$ python -q
>>> import numpy as np
>>> import numpy.linalg as la
>>> np.set_printoptions(precision=4, suppress=True, linewidth=140)
>>> def tidy(a):
...     return np.round(a, 4) + 0
... 
>>> s = 20 * 0.2 ** np.arange(3)
>>> Q, _ = la.qr(np.array([[1.6, -1.3, -1.3], [-0.4, -0.6, 0.7], [-0.1, -1.2, 1.0]]))
>>> rng = np.random.default_rng(2355)
>>> W0 = rng.normal(size=(26, 3)) * s @ Q
>>> tidy(W0)
array([[ -2.528 ,   0.0396,   0.9732],
       [-15.5775,   0.9717,   3.0487],
       [ 15.2919,   2.8692,   3.6332],
       [  3.0509,   1.5639,   1.8577],
       [-15.1397,  -5.471 ,  -3.8385],
       [-23.3121,  -5.1818,  -3.9145],
       [ 11.2337,   2.3218,   2.1628],
       [-26.0773,  -6.536 ,  -7.4282],
       [  8.4865,   0.6036,   0.9562],
       [ 15.1574,   5.3078,   4.5477],
       [ 12.1298,   0.0568,  -0.4169],
       [-49.0962, -10.8526, -11.1412],
       [ -0.5027,   0.992 ,   2.5092],
       [ -0.7359,   3.1493,   4.5524],
       [ 12.0317,   6.6431,   6.5547],
       [-39.2383,  -6.0762,  -4.8427],
       [ 12.2313,   1.1589,   2.1093],
       [ -1.6745,  -2.0807,  -3.5754],
       [ 27.1959,   5.3502,   5.5721],
       [ -9.2009,   0.4671,   2.0599],
       [-12.0433,  -6.3678,  -8.5849],
       [ 27.1403,   6.256 ,   6.4775],
       [  4.1276,  -0.138 ,  -0.9399],
       [ -7.6114,  -2.3197,  -1.8769],
       [ -6.5109,  -2.4218,  -2.4332],
       [  4.8879,   2.9229,   0.8508]])
>>> # column 0 is much longer than the rest
>>> cen = W0 - W0.mean(axis=0)
>>> evecs = la.svd(cen)[2][:1]
>>> other = cen - cen @ evecs.T @ evecs
>>> print(tidy(other.std(axis=0)))
[0.8923 1.8035 2.46  ]
>>> print(tidy((cen @ evecs.T).std(axis=0)))
[18.865]
>>> tidy(la.norm(other) / la.norm(cen))
np.float64(0.1661)
>>> F = np.array([[-1.0, 0.0, -1.0], [2.0, 0.0, 2.0], [2.0, 0.0, 2.0]])
>>> # rows 1 and 2 are equal
>>> z = rng.permutation(3)
>>> z
array([2, 0, 1])
>>> other = F[z][:, z]
>>> np.diag(other)
array([ 2., -1.,  0.])
>>> tidy(np.sort(np.abs(la.eigvals(other))))
array([0., 0., 1.])
>>> r0 = np.array([2, 3, 0])
>>> tidy(np.correlate(W0[1], W0[9], "full"))
array([ -70.8427,  -78.2637, -217.0922,   30.9111,   46.2109])
>>> print(tidy(np.cross(W0[1, :3], W0[9, :3])))
[-11.763  117.0537 -97.4118]
>>> Q, R = la.qr(W0)
>>> np.allclose(R.T @ R, W0.T @ W0)
True
>>> tidy(R)
array([[ 92.8181,  19.6154,  18.7018],
       [  0.    , -10.1998, -12.5937],
       [  0.    ,   0.    ,  -5.1974]])
>>> print(tidy(abs(R[0, 0])), tidy(la.norm(W0[:, 0])))
92.8181 92.8181
>>> print(Q.shape, R.shape)
(26, 3) (3, 3)
>>> tidy(np.trace(Q @ Q.T))
np.float64(3.0)
>>> tidy(np.abs(np.diag(R)))
array([92.8181, 10.1998,  5.1974])
>>> print(tidy(np.sort(np.abs(la.eigvals(R)))))
[ 5.1974 10.1998 92.8181]
>>> assert R == R.T
Traceback (most recent call last):
  File "<python-input-34>", line 1, in <module>
    assert R == R.T
           ^^^^^^^^
ValueError: The truth value of an array with more than one element is ambiguous. Use a.any() or a.all()
>>> tidy(R @ R)
array([[8615.1966, 1620.592 , 1391.6357],
       [   0.    ,  104.036 ,  193.9078],
       [   0.    ,    0.    ,   27.0133]])
>>> tidy((R - R.T) / 2)
array([[ 0.    ,  9.8077,  9.3509],
       [-9.8077,  0.    , -6.2968],
       [-9.3509,  6.2968,  0.    ]])
>>> s = 5 * 0.2 ** np.arange(3)
>>> Q, _ = la.qr(np.array([[-0.1, 1.6, -0.5], [0.3, -0.1, 0.1], [0.7, -0.7, 1.3]]))
>>> feats = rng.normal(size=(18, 3)) * s @ Q
>>> tidy(feats)
array([[ -2.1221, -10.9679,   2.5162],
       [ -0.1614,   0.8033,   0.3446],
       [ -0.5041,  -0.107 ,   1.3945],
       [ -0.2599,  -1.5114,  -0.4979],
       [ -1.3874, -10.6922,   0.6703],
       [  0.0634,   1.783 ,   0.1868],
       [ -0.7779,  -5.9355,   0.5531],
       [  0.327 ,   0.1243,   0.3191],
       [ -0.4226,  -3.9617,   0.0831],
       [  0.9646,   1.1246,  -1.2351],
       [  0.0485,  -1.8771,   0.2949],
       [  0.5783,   2.3634,  -1.2364],
       [ -0.4549,  -2.6913,   1.3801],
       [  0.3772,   3.0627,  -0.177 ],
       [ -0.646 ,  -3.1673,   0.699 ],
       [  1.1403,   0.7944,  -1.5136],
       [  0.3362,  -1.4473,  -1.1153],
       [  0.3105,  -0.963 ,  -0.95  ]])
>>> # column 1 dominates
>>> other = np.c_[feats[:, :1] @ np.array([[-3]]), np.array([2, 2, 2, 1, 2, 1, 0, 1, 2, 1, 1, 0, 2, 2, 2, 2, 1, 0])]
>>> tidy(other)
array([[ 6.3663,  2.    ],
       [ 0.4841,  2.    ],
       [ 1.5123,  2.    ],
       [ 0.7796,  1.    ],
       [ 4.1621,  2.    ],
       [-0.1901,  1.    ],
       [ 2.3337,  0.    ],
       [-0.9809,  1.    ],
       [ 1.2679,  2.    ],
       [-2.8937,  1.    ],
       [-0.1455,  1.    ],
       [-1.7348,  0.    ],
       [ 1.3648,  2.    ],
       [-1.1316,  2.    ],
       [ 1.938 ,  2.    ],
       [-3.4209,  2.    ],
       [-1.0087,  1.    ],
       [-0.9314,  0.    ]])
>>> tidy(la.norm(other - feats @ la.lstsq(feats, other)[0], axis=0))
array([0.   , 5.262])
>>> print(la.matrix_rank(other))
2
